% python3 -q
>>> import numpy as np
>>> import numpy.linalg as la
>>> np.set_printoptions(suppress=True, linewidth=200)
>>> arr = np.load("w.npy")
>>> print(arr)
[[  1  -2  -4   1   0   2  -4   3  -4]
 [ -1 -13   5   3   2   0  -5  -3  -2]
 [  1  -5  -6  -4  -3  -2  -4   2   2]
 [  3  -5  -4   6  -3   1  -1   3  -2]
 [ -2   0   1   3  -3  -2   3   1  -5]
 [  5  -5  -5  -3  -4 -14  -3   0   0]
 [  1   4   3   2   3   0   2  -3   3]
 [  2   3   0   1   1   5  -4 -15  -1]
 [ -3   1  -5  -1  -3  -1   1   5  -2]]
>>> print(la.matrix_rank(arr, rtol=0.1))
7
>>> print([round(float(x), 3) for x in la.svd(arr, compute_uv=False)[:3]])
[22.315, 17.944, 14.746]
>>> gram = arr.T @ arr
>>> print(np.trace(gram), (arr ** 2).sum())
1324 1324
>>> print(np.diag(gram))
[ 55 274 153  86  66 235  97 291  67]
>>> print(np.round(la.svd(arr, compute_uv=False) ** 2, 3))
[497.958 322.    217.444 135.219  86.322  44.493  16.877   3.659   0.028]
>>> M2 = la.inv(arr)
>>> print(np.round(la.inv(M2), 3) + 0)
[[  1.  -2.  -4.   1.   0.   2.  -4.   3.  -4.]
 [ -1. -13.   5.   3.   2.   0.  -5.  -3.  -2.]
 [  1.  -5.  -6.  -4.  -3.  -2.  -4.   2.   2.]
 [  3.  -5.  -4.   6.  -3.   1.  -1.   3.  -2.]
 [ -2.   0.   1.   3.  -3.  -2.   3.   1.  -5.]
 [  5.  -5.  -5.  -3.  -4. -14.  -3.   0.   0.]
 [  1.   4.   3.   2.   3.   0.   2.  -3.   3.]
 [  2.   3.   0.   1.   1.   5.  -4. -15.  -1.]
 [ -3.   1.  -5.  -1.  -3.  -1.   1.   5.  -2.]]
>>> print(round(la.slogdet(arr)[0], 3))
-1.0
>>> print(np.allclose(M2, arr.T))
False
>>> print(round(float(la.det(arr) * la.det(M2)), 3))
1.0
>>> rng = np.random.default_rng(63625)
>>> z = rng.permutation(9)
>>> print(z)
[0 2 8 5 1 7 4 3 6]
>>> M2 = arr[z][:, z]
>>> print(np.diag(M2))
[  1  -6  -2 -14 -13 -15  -3   6   2]
>>> print(M2)
[[  1  -4  -4   2  -2   3   0   1  -4]
 [  1  -6   2  -2  -5   2  -3  -4  -4]
 [ -3  -5  -2  -1   1   5  -3  -1   1]
 [  5  -5   0 -14  -5   0  -4  -3  -3]
 [ -1   5  -2   0 -13  -3   2   3  -5]
 [  2   0  -1   5   3 -15   1   1  -4]
 [ -2   1  -5  -2   0   1  -3   3   3]
 [  3  -4  -2   1  -5   3  -3   6  -1]
 [  1   3   3   0   4  -3   3   2   2]]
>>> print(np.trace(M2))
-44
>>> print(la.cond(M2) > 100)
True
>>> print(la.matrix_rank(M2, rtol=0.1))
7
>>> F = np.array([[0.0, 2.0, 0.0, 0.0, 0.0, 0.0, 0.0, 0.0],
...     [2.0, 0.0, 2.0, 0.0, 0.0, 0.0, 0.0, 0.0],
...     [0.0, 2.0, 4.0, 2.0, 0.0, 0.0, 0.0, 0.0],
...     [0.0, 0.0, 2.0, 0.0, 2.0, 0.0, 0.0, 0.0],
...     [0.0, 0.0, 0.0, 2.0, 4.0, 2.0, 0.0, 0.0],
...     [0.0, 0.0, 0.0, 0.0, 2.0, 4.0, 2.0, 0.0],
...     [0.0, 0.0, 0.0, 0.0, 0.0, 2.0, 1.0, 2.0],
...     [0.0, 0.0, 0.0, 0.0, 0.0, 0.0, 2.0, 5.0]])
>>> # equal to its transpose
>>> print(F.sum(axis=1))
[2. 4. 8. 4. 8. 8. 5. 7.]
>>> print(round(la.norm(F), 3))
11.402
>>> print(np.count_nonzero(F))
19
>>> print(F - F[0])
[[ 0.  0.  0.  0.  0.  0.  0.  0.]
 [ 2. -2.  2.  0.  0.  0.  0.  0.]
 [ 0.  0.  4.  2.  0.  0.  0.  0.]
 [ 0. -2.  2.  0.  2.  0.  0.  0.]
 [ 0. -2.  0.  2.  4.  2.  0.  0.]
 [ 0. -2.  0.  0.  2.  4.  2.  0.]
 [ 0. -2.  0.  0.  0.  2.  1.  2.]
 [ 0. -2.  0.  0.  0.  0.  2.  5.]]
>>> print(np.abs(F).max())
5.0
>>> print(np.diff(F, axis=0))
[[ 2. -2.  2.  0.  0.  0.  0.  0.]
 [-2.  2.  2.  2.  0.  0.  0.  0.]
 [ 0. -2. -2. -2.  2.  0.  0.  0.]
 [ 0.  0. -2.  2.  2.  2.  0.  0.]
 [ 0.  0.  0. -2. -2.  2.  2.  0.]
 [ 0.  0.  0.  0. -2. -2. -1.  2.]
 [ 0.  0.  0.  0.  0. -2.  1.  3.]]
>>> print(F.sum(axis=0))
[2. 4. 8. 4. 8. 8. 5. 7.]
>>> print(np.unravel_index(np.abs(F).argmax(), F.shape))
(np.int64(7), np.int64(7))
>>> F[8]
Traceback (most recent call last):
  File "<python-input-35>", line 1, in <module>
    F[8]
    ~^^^
IndexError: index 8 is out of bounds for axis 0 with size 8
>>> vals, vecs = la.eigh(F)
>>> x = np.array([4, 5, 0, 1, 2, -3, 1, 3])
>>> print(np.abs(F).sum(axis=1).max(), round(float(np.abs(vals).max()), 3))
8.0 6.915
>>> print(x @ F @ x)
162.0
>>> print(np.round(la.eigvalsh(F[1:, 1:]), 3))
[-1.88  -0.749 -0.293  2.946  5.244  5.819  6.913]
>>> vals, vecs = la.eigh(F)
>>> print(np.unique(vals.round(6) + 0, return_counts=True)[1])
[1 1 1 1 1 1 1 1]
>>> print((vals > 1e-8).sum(), (vals < -1e-8).sum())
5 3
>>> print(vals.round(3))
[-2.516 -1.432 -0.607  1.51   2.986  5.304  5.84   6.915]
>>> print(np.round(la.svd(F, compute_uv=False), 3))
[6.915 5.84  5.304 2.986 2.516 1.51  1.432 0.607]
>>> print(np.abs(vecs[:, -1]).round(6).argmax())
5
>>> print(np.round(vecs.T @ F @ vecs, 3) + 0)
[[-2.516  0.     0.     0.     0.     0.     0.     0.   ]
 [ 0.    -1.432  0.     0.     0.     0.     0.     0.   ]
 [ 0.     0.    -0.607  0.     0.     0.     0.     0.   ]
 [ 0.     0.     0.     1.51   0.     0.     0.     0.   ]
 [ 0.     0.     0.     0.     2.986  0.     0.     0.   ]
 [ 0.     0.     0.     0.     0.     5.304  0.     0.   ]
 [ 0.     0.     0.     0.     0.     0.     5.84   0.   ]
 [ 0.     0.     0.     0.     0.     0.     0.     6.915]]
>>> print(np.round(vecs @ np.diag(vals) @ vecs.T, 3) + 0)
[[0. 2. 0. 0. 0. 0. 0. 0.]
 [2. 0. 2. 0. 0. 0. 0. 0.]
 [0. 2. 4. 2. 0. 0. 0. 0.]
 [0. 0. 2. 0. 2. 0. 0. 0.]
 [0. 0. 0. 2. 4. 2. 0. 0.]
 [0. 0. 0. 0. 2. 4. 2. 0.]
 [0. 0. 0. 0. 0. 2. 1. 2.]
 [0. 0. 0. 0. 0. 0. 2. 5.]]
